% python3 -q
>>> import numpy as np
>>> import numpy.linalg as la
>>> np.set_printoptions(precision=3, suppress=True, linewidth=120, sign=" ")
>>> A2 = np.array([[3, 2, 0, 2, 2],
...     [0, 3, 3, 1, 1],
...     [0, 2, 2, 3, 2],
...     [0, 3, 0, 1, 0],
...     [3, 1, 1, 2, 1]])
>>> K = A2 + A2.T
>>> K
array([[ 6,  2,  0,  2,  5],
       [ 2,  6,  5,  4,  2],
       [ 0,  5,  4,  3,  3],
       [ 2,  4,  3,  2,  2],
       [ 5,  2,  3,  2,  2]])
>>> vals, V = la.eig(K)
>>> np.sort(la.eigvals(la.inv(K)))
array([-1.771, -0.374,  0.065,  0.145,  1.186])
>>> vals
array([15.502,  6.893, -2.674,  0.843, -0.565])
>>> print(np.round(np.prod(vals), 3))
136.0
>>> vals, V = la.eigh(K)
>>> vec = np.array([2, -2, 0, 1, -2])
>>> np.abs(K).sum(axis=1).max(), round(np.abs(vals).max(), 3)
(np.int64(19), np.float64(15.502))
>>> la.eigvalsh(K[1:, 1:])
array([-1.   , -0.209,  1.387, 13.821])
>>> q, R = la.qr(K)
>>> print(q.shape, R.shape)
(5, 5) (5, 5)
>>> np.abs(np.diag(R))
array([ 8.307,  7.709,  2.112,  0.645,  1.558])
>>> print(np.allclose(R.T @ R, K.T @ K))
True
>>> W0 = np.loadtxt("m.csv", delimiter=",")
>>> W0
array([[ 0.,  2., -2., -2., -2.,  2.,  0.,  1., -1., -2.,  0.,  0.],
       [ 0., -2.,  2.,  0., -1., -2.,  0.,  0.,  1., -2.,  0.,  0.],
       [-2., -2.,  2., -1., -1.,  1., -2.,  0.,  1., -1.,  0.,  0.],
       [-1.,  1., -2.,  0., -1.,  1., -2.,  2.,  2., -1.,  0.,  0.],
       [-2.,  0., -2.,  1.,  1.,  1.,  2.,  2., -1.,  0.,  0.,  0.],
       [ 2.,  1., -1.,  0.,  0., -1., -1., -2., -2.,  0.,  0.,  0.],
       [ 1., -2.,  2.,  1., -2., -1.,  0.,  0.,  2.,  1.,  0.,  0.],
       [ 2.,  0., -1.,  2., -2.,  1., -2.,  0., -2., -1.,  0.,  0.],
       [ 0.,  1., -2., -1.,  0., -1.,  2.,  1., -2., -1.,  0.,  0.],
       [ 1., -2., -1.,  1., -1.,  0., -2.,  2.,  1.,  2.,  0.,  0.],
       [ 0.,  0.,  0.,  0.,  0.,  0.,  0.,  0.,  0.,  0.,  2.,  1.],
       [ 0.,  0.,  0.,  0.,  0.,  0.,  0.,  0.,  0.,  0.,  0.,  0.]])
>>> np.round(la.norm(W0, 2) / la.norm(W0), 3)
np.float64(0.569)
>>> np.argsort(-la.norm(W0, axis=0).round(6), kind="stable")[:3]
array([ 2,  6,  8])
>>> la.cond(W0) > 100
np.True_
>>> left, sv, Vt = la.svd(W0)
>>> np.argmax(sv[:-1] / (sv[1:] + 1e-6)) + 1
np.int64(11)
>>> print(sv)
[ 8.206  6.39   5.979  5.005  3.774  3.052  2.33   2.236  2.1    0.733  0.303  0.   ]
>>> A2 = left[:, :11] @ np.diag(sv[:11]) @ Vt[:11]
>>> round(float(np.abs(W0 - A2).max()), 3)
0.0
>>> la.matrix_rank(A2)
np.int64(11)
>>> A2.round(3) + 0
array([[ 0.,  2., -2., -2., -2.,  2.,  0.,  1., -1., -2.,  0.,  0.],
       [ 0., -2.,  2.,  0., -1., -2.,  0.,  0.,  1., -2.,  0.,  0.],
       [-2., -2.,  2., -1., -1.,  1., -2.,  0.,  1., -1.,  0.,  0.],
       [-1.,  1., -2.,  0., -1.,  1., -2.,  2.,  2., -1.,  0.,  0.],
       [-2.,  0., -2.,  1.,  1.,  1.,  2.,  2., -1.,  0.,  0.,  0.],
       [ 2.,  1., -1.,  0.,  0., -1., -1., -2., -2.,  0.,  0.,  0.],
       [ 1., -2.,  2.,  1., -2., -1.,  0.,  0.,  2.,  1.,  0.,  0.],
       [ 2.,  0., -1.,  2., -2.,  1., -2.,  0., -2., -1.,  0.,  0.],
       [ 0.,  1., -2., -1.,  0., -1.,  2.,  1., -2., -1.,  0.,  0.],
       [ 1., -2., -1.,  1., -1.,  0., -2.,  2.,  1.,  2.,  0.,  0.],
       [ 0.,  0.,  0.,  0.,  0.,  0.,  0.,  0.,  0.,  0.,  2.,  1.],
       [ 0.,  0.,  0.,  0.,  0.,  0.,  0.,  0.,  0.,  0.,  0.,  0.]])
>>> print(np.allclose(W0[:-1].T @ la.lstsq(W0[:-1].T, W0[-1])[0], W0[-1]))
True
>>> round(np.trace(la.pinv(W0) @ W0), 3)
np.float64(11.0)
>>> np.round(W0 @ la.pinv(W0) @ W0, 3) + 0
array([[ 0.,  2., -2., -2., -2.,  2.,  0.,  1., -1., -2.,  0.,  0.],
       [ 0., -2.,  2.,  0., -1., -2.,  0.,  0.,  1., -2.,  0.,  0.],
       [-2., -2.,  2., -1., -1.,  1., -2.,  0.,  1., -1.,  0.,  0.],
       [-1.,  1., -2.,  0., -1.,  1., -2.,  2.,  2., -1.,  0.,  0.],
       [-2.,  0., -2.,  1.,  1.,  1.,  2.,  2., -1.,  0.,  0.,  0.],
       [ 2.,  1., -1.,  0.,  0., -1., -1., -2., -2.,  0.,  0.,  0.],
       [ 1., -2.,  2.,  1., -2., -1.,  0.,  0.,  2.,  1.,  0.,  0.],
       [ 2.,  0., -1.,  2., -2.,  1., -2.,  0., -2., -1.,  0.,  0.],
       [ 0.,  1., -2., -1.,  0., -1.,  2.,  1., -2., -1.,  0.,  0.],
       [ 1., -2., -1.,  1., -1.,  0., -2.,  2.,  1.,  2.,  0.,  0.],
       [ 0.,  0.,  0.,  0.,  0.,  0.,  0.,  0.,  0.,  0.,  2.,  1.],
       [ 0.,  0.,  0.,  0.,  0.,  0.,  0.,  0.,  0.,  0.,  0.,  0.]])
>>> E = np.load("sample11.npy")
>>> print(E)
[[179.23   40.789 118.605 139.023  60.355  19.729  20.705  -0.687 119.229]
 [179.888  39.502 120.773 142.398  58.628  20.42   20.203  -0.568 119.999]
 [179.623  40.315 121.428 141.366  60.903  20.403  19.51    0.246 120.438]
 [180.65   40.918 119.213 139.065  60.422  18.931  21.019   2.92  120.177]
 [181.533  39.703 119.785 142.394  59.702  20.562  20.518   0.87  119.219]
 [179.475  38.478 119.894 137.456  59.715  19.681  19.206   0.071 120.548]
 [180.761  39.642 119.522 139.437  59.277  20.448  20.726  -0.322 120.624]
 [180.584  39.916 120.378 140.626  59.045  20.169  19.164  -1.099 121.192]
 [179.78   40.481 121.88  141.228  59.626  20.021  20.662  -2.038 118.979]
 [179.665  41.58  119.833 140.083  59.901  19.991  19.289   1.909 119.489]
 [179.838  41.072 118.75  140.635  61.106  19.203  19.802   1.619 122.602]
 [178.068  41.501 119.382 139.569  59.907  20.168  17.704   0.889 119.494]
 [179.965  41.011 120.413 138.111  60.179  19.641  19.648  -0.139 120.085]
 [181.234  41.225 120.637 139.881  60.8    19.508  19.944  -1.871 122.189]
 [179.463  40.727 120.156 141.016  59.798  20.005  19.037  -1.032 118.012]
 [179.572  38.762 120.097 141.581  61.691  20.621  20.279  -0.282 121.119]
 [179.483  38.065 121.177 141.143  61.035  20.95   19.513   1.505 120.258]
 [179.83   40.815 118.285 139.313  59.498  19.492  20.677   1.341 121.202]
 [181.11   40.961 121.233 140.777  60.635  20.874  19.791   0.72  119.863]
 [180.773  39.028 119.88  139.246  62.14   20.788  19.987  -1.55  121.182]
 [180.527  41.34  119.648 140.49   59.031  21.91   19.055   0.002 120.217]
 [180.703  39.752 121.568 140.78   61.5    19.406  21.001   0.354 119.653]
 [180.3    39.791 119.552 141.1    59.349  19.397  20.268   0.809 119.094]
 [180.759  39.867 120.635 139.39   58.585  18.799  18.466  -0.686 117.644]
 [179.851  39.412 120.332 138.602  59.995  18.678  20.651  -0.429 120.836]
 [179.548  41.022 121.065 140.643  60.102  20.216  20.154  -0.668 117.695]
 [180.387  40.362 118.738 141.711  59.279  19.734  19.412   0.12  119.518]
 [179.669  40.795 119.783 138.895  62.235  21.601  18.515   2.417 120.896]
 [179.98   40.073 121.767 139.813  59.644  18.399  18.645   0.457 121.348]
 [180.923  38.971 120.739 141.064  61.702  19.69   20.692  -1.999 119.286]
 [180.774  39.793 119.978 140.827  59.852  20.8    19.871  -0.874 120.029]
 [180.231  38.536 120.397 138.479  59.207  20.991  21.961  -0.148 119.407]
 [179.852  41.156 119.746 141.65   60.477  19.676  18.952  -2.862 120.684]
 [180.413  40.575 118.637 138.812  59.803  19.436  17.806  -1.389 121.613]
 [180.136  40.031 121.23  140.983  60.572  19.51   18.926   0.069 118.132]
 [179.176  38.69  119.735 139.303  60.442  19.431  21.031  -0.438 120.62 ]
 [180.197  38.604 119.812 139.07   60.868  21.459  19.314   0.671 119.526]
 [181.047  40.74  120.328 140.804  60.467  20.591  19.763   0.594 120.365]
 [180.529  39.646 122.336 141.175  60.21   19.021  19.108   0.214 118.761]]
>>> C2 = np.cov(E, rowvar=False)
>>> round(np.corrcoef(E[:, 5], E[:, 8])[0, 1], 3)
np.float64(-0.013)
